% python3 -q
>>> import numpy as np
>>> from numpy import linalg as LA
>>> np.set_printoptions(precision=1, suppress=True, linewidth=160, legacy="1.25")
>>> J = np.load("w.npy")
>>> J
array([[0, 0, 1, 1],
       [0, 0, 1, 1],
       [1, 1, 0, 1],
       [1, 1, 1, 0]])
>>> round(LA.eigvalsh(J).min(), 1)
-1.6
>>> rng = np.random.default_rng(21753)
>>> z = rng.permutation(4)
>>> z
array([2, 1, 0, 3])
>>> M2 = J[z][:, z]
>>> np.diag(M2)
array([0, 0, 0, 0])
>>> w1 = np.array([[1, 3], [3, 3], [1, 1], [2, 1]])
>>> c = np.array([7, 8])
>>> H = np.maximum(J @ w1 + c, 0)
>>> LA.matrix_rank(H)
2
>>> (H > 0).mean(axis=0)
array([1., 1.])
>>> basis = np.array([[1, -2], [1, -2]])
>>> (H @ basis).round(6).argmax(axis=1)
array([0, 0, 0, 0])
>>> w1 @ basis
array([[  4,  -8],
       [  6, -12],
       [  2,  -4],
       [  3,  -6]])
>>> H @ basis
array([[ 20, -40],
       [ 20, -40],
       [ 28, -56],
       [ 27, -54]])
>>> evals, V = LA.eigh(J)
>>> vec = np.array([1, 0, -1, -3])
>>> V * np.maximum(evals, 0) @ V.T
array([[0.5, 0.5, 0.6, 0.6],
       [0.5, 0.5, 0.6, 0.6],
       [0.6, 0.6, 0.8, 0.8],
       [0.6, 0.6, 0.8, 0.8]])
>>> V * np.abs(evals) @ V.T
array([[1. , 1. , 0.2, 0.2],
       [1. , 1. , 0.2, 0.2],
       [0.2, 0.2, 1.6, 0.6],
       [0.2, 0.2, 0.6, 1.6]])
>>> np.abs(J).sum(axis=1).max(), round(np.abs(evals).max(), 1)
(3, 2.6)
>>> (np.sign(V[:, -1].round(6)) == np.sign(V[0, -1].round(6))).astype(int)
array([1, 1, 1, 1])
>>> round(float(vec @ J @ vec / (vec @ vec)), 1), round(float(evals[0]), 1), round(float(evals[-1]), 1)
(-0.2, -1.6, 2.6)
>>> [round(float(x), 1) for x in LA.svd(J, compute_uv=False)[:3]]
[2.6, 1.6, 1.0]
>>> np.argsort(-LA.norm(J, axis=0).round(6), kind="stable")[:3]
array([2, 3, 0])
>>> F = np.diag(10 * np.array([0, 1, 3, 0, 3])) + np.array([[2, 1, -3, -3, -1],
...     [-1, 0, 0, -3, -1],
...     [3, 0, 1, 0, 0],
...     [-1, -1, -2, -3, -2],
...     [0, 1, 3, 2, 1]])
>>> F
array([[ 2,  1, -3, -3, -1],
       [-1, 10,  0, -3, -1],
       [ 3,  0, 31,  0,  0],
       [-1, -1, -2, -3, -2],
       [ 0,  1,  3,  2, 31]])
>>> M2 = F + rng.integers(-2, 3, (5, 2)) @ rng.integers(-2, 3, (2, 5))
>>> M2
array([[ 2,  0, -1, -4,  0],
       [-1,  8,  4, -5,  1],
       [ 3,  6, 31,  6,  2],
       [-1, -3, -4, -5, -4],
       [ 0, -4,  1, -3, 28]])
>>> np.abs(M2 - F).sum(axis=1)
array([ 5, 10, 14,  8, 15])
>>> np.round(LA.svd(M2 - F, compute_uv=False), 1) + 0
array([12.3,  6.2,  0. ,  0. ,  0. ])
>>> LA.matrix_rank(M2 - F, tol=1e-8)
2
>>> u = np.array([5, 0, 3])
>>> np.convolve(F[2], u)
array([ 15,   0, 164,   0,  93,   0,   0])
>>> np.correlate(F[2], F[3], "full")
array([ -6,  -9, -68, -96, -65, -31, -31,   0,   0])
>>> E = np.load("x.npy")
>>> E
array([[-2, -1,  2,  1],
       [ 2,  0,  2, -2],
       [-2, -1,  2,  1]])
>>> vec = np.array([1, 2, 2, 0, 1])
>>> (F * vec).sum(axis=1)
array([-3, 18, 65, -9, 39])
>>> np.sign((F @ vec).round(6))
array([-1,  1,  1, -1,  1])
>>> K = np.tril(np.array([[0, 4, 5], [1, 4, 0], [2, 2, 3]]), -1) + np.eye(3, dtype=int)
>>> K
array([[1, 0, 0],
       [1, 1, 0],
       [2, 2, 1]])
>>> q, Rm = LA.qr(K)
>>> q.shape, Rm.shape
((3, 3), (3, 3))
>>> round(abs(Rm[0, 0]), 1), np.round(LA.norm(K[:, 0]), 1)
(2.4, 2.4)
>>> np.abs(np.diag(Rm))
array([2.4, 0.9, 0.4])
>>> q.round(1) + 0
array([[-0.4,  0.9,  0. ],
       [-0.4, -0.2, -0.9],
       [-0.8, -0.4,  0.4]])
>>> m1 = np.load("m.npy")
>>> m1
array([[1, 0, 0],
       [0, 1, 0],
       [0, 0, 1]])
>>> Lm = LA.cholesky(m1)
>>> m1 / np.sqrt(np.outer(np.diag(m1), np.diag(m1)))
array([[1., 0., 0.],
       [0., 1., 0.],
       [0., 0., 1.]])
>>> np.diag(Lm) ** 2
array([1., 1., 1.])
>>> LA.eigvalsh(m1).min() > 0
True
>>> np.fft.fft(m1[0])
array([1.+0.j, 1.+0.j, 1.+0.j])
>>> (m1 @ m1)[0]
array([1, 0, 0])
>>> mat = np.loadtxt("case1.csv", delimiter=",")
>>> mat
array([[ 0.8,  0.4, -0.1],
       [-0.8, -1.4, -1.6],
       [-0.1, -0.1,  0.2],
       [-0.7, -1.1, -1.8]])
>>> q = mat.astype(float).copy()
>>> for j in range(3):
...     q[:, j] -= q[:, :j] @ (q[:, :j].T @ q[:, j])
...     q[:, j] /= LA.norm(q[:, j])
... 
>>> np.round(q.T @ mat, 1) + 0
array([[1.3, 1.7, 1.8],
       [0. , 0.8, 1.5],
       [0. , 0. , 0.6]])
>>> q.round(1) + 0
array([[ 0.6, -0.8,  0. ],
       [-0.6, -0.5,  0.5],
       [-0.1,  0. ,  0.5],
       [-0.5, -0.3, -0.7]])
>>> W0 = np.array([[4.0, 1.0, 1.0, -1.0, 1.0],
...     [1.0, 4.0, 1.0, -1.0, 1.0],
...     [1.0, 1.0, 4.0, -1.0, 1.0],
...     [-1.0, -1.0, -1.0, 4.0, -1.0],
...     [1.0, 1.0, 1.0, -1.0, 4.0]])
>>> M2 = W0 / LA.norm(W0, axis=1, keepdims=True)
>>> G = M2 @ M2.T
>>> np.round(np.degrees(np.arccos(np.clip(G[4, 1], -1, 1))), 1)
56.6
>>> (G - 2 * np.eye(5)).round(6).argmax(axis=1)
array([1, 0, 0, 0, 0])
>>> (np.abs(G) > 0.9).astype(int)
array([[1, 0, 0, 0, 0],
       [0, 1, 0, 0, 0],
       [0, 0, 1, 0, 0],
       [0, 0, 0, 1, 0],
       [0, 0, 0, 0, 1]])
>>> evals, V = LA.eig(W0)
>>> np.sort(LA.eigvals(W0.T))
array([3., 3., 3., 3., 8.])
>>> np.round(W0 @ V[:, 0] - evals[0] * V[:, 0], 1) + 0
array([0., 0., 0., 0., 0.])
>>> round(float(np.prod(evals)), 1)
648.0
>>> np.sort(LA.eigvals(W0 @ W0))
array([ 9.,  9.,  9.,  9., 64.])
>>> np.sort(LA.eigvals(LA.inv(W0)))
array([0.1, 0.3, 0.3, 0.3, 0.3])
>>> vec = np.array([-5, 5, 0, 0, 0])
>>> y = W0 @ vec
>>> y
array([-15.,  15.,   0.,   0.,   0.])
>>> np.round(LA.solve(W0, -2 * y), 1) + 0
array([ 10., -10.,   0.,   0.,   0.])
>>> np.round(LA.solve(W0, y + W0[:, 4]), 1) + 0
array([-5.,  5.,  0.,  0.,  1.])
>>> vec = np.array([1, 2, 1, 0, 1])
>>> W0 @ (2 * vec)
array([ 16.,  22.,  16., -10.,  16.])
>>> W0 @ vec
array([ 8., 11.,  8., -5.,  8.])
>>> (W0 @ vec).argmax()
1
>>> (W0 * vec).sum(axis=1)
array([ 8., 11.,  8., -5.,  8.])
>>> np.sign((W0 @ vec).round(6))
array([ 1.,  1.,  1., -1.,  1.])
>>> W0 @ np.eye(5)[3]
array([-1., -1., -1.,  4., -1.])
>>> Lm = LA.cholesky(W0)
>>> Lm
array([[ 2. ,  0. ,  0. ,  0. ,  0. ],
       [ 0.5,  1.9,  0. ,  0. ,  0. ],
       [ 0.5,  0.4,  1.9,  0. ,  0. ],
       [-0.5, -0.4, -0.3,  1.9,  0. ],
       [ 0.5,  0.4,  0.3, -0.3,  1.9]])
>>> Lm @ Lm.T
array([[ 4.,  1.,  1., -1.,  1.],
       [ 1.,  4.,  1., -1.,  1.],
       [ 1.,  1.,  4., -1.,  1.],
       [-1., -1., -1.,  4., -1.],
       [ 1.,  1.,  1., -1.,  4.]])
>>> X = 2 * np.eye(5) + np.eye(5, k=1)
>>> X
array([[2., 1., 0., 0., 0.],
       [0., 2., 1., 0., 0.],
       [0., 0., 2., 1., 0.],
       [0., 0., 0., 2., 1.],
       [0., 0., 0., 0., 2.]])
>>> X.sum(axis=0)
array([2., 3., 3., 3., 3.])
>>> LA.matrix_rank(X)
5
>>> LA.svd(X, compute_uv=False)
array([2.9, 2.6, 2.2, 1.6, 1.2])
>>> X - X[0]
array([[ 0.,  0.,  0.,  0.,  0.],
       [-2.,  1.,  1.,  0.,  0.],
       [-2., -1.,  2.,  1.,  0.],
       [-2., -1.,  0.,  2.,  1.],
       [-2., -1.,  0.,  0.,  2.]])
>>> np.diff(X, axis=0)
array([[-2.,  1.,  1.,  0.,  0.],
       [ 0., -2.,  1.,  1.,  0.],
       [ 0.,  0., -2.,  1.,  1.],
       [ 0.,  0.,  0., -2.,  1.]])
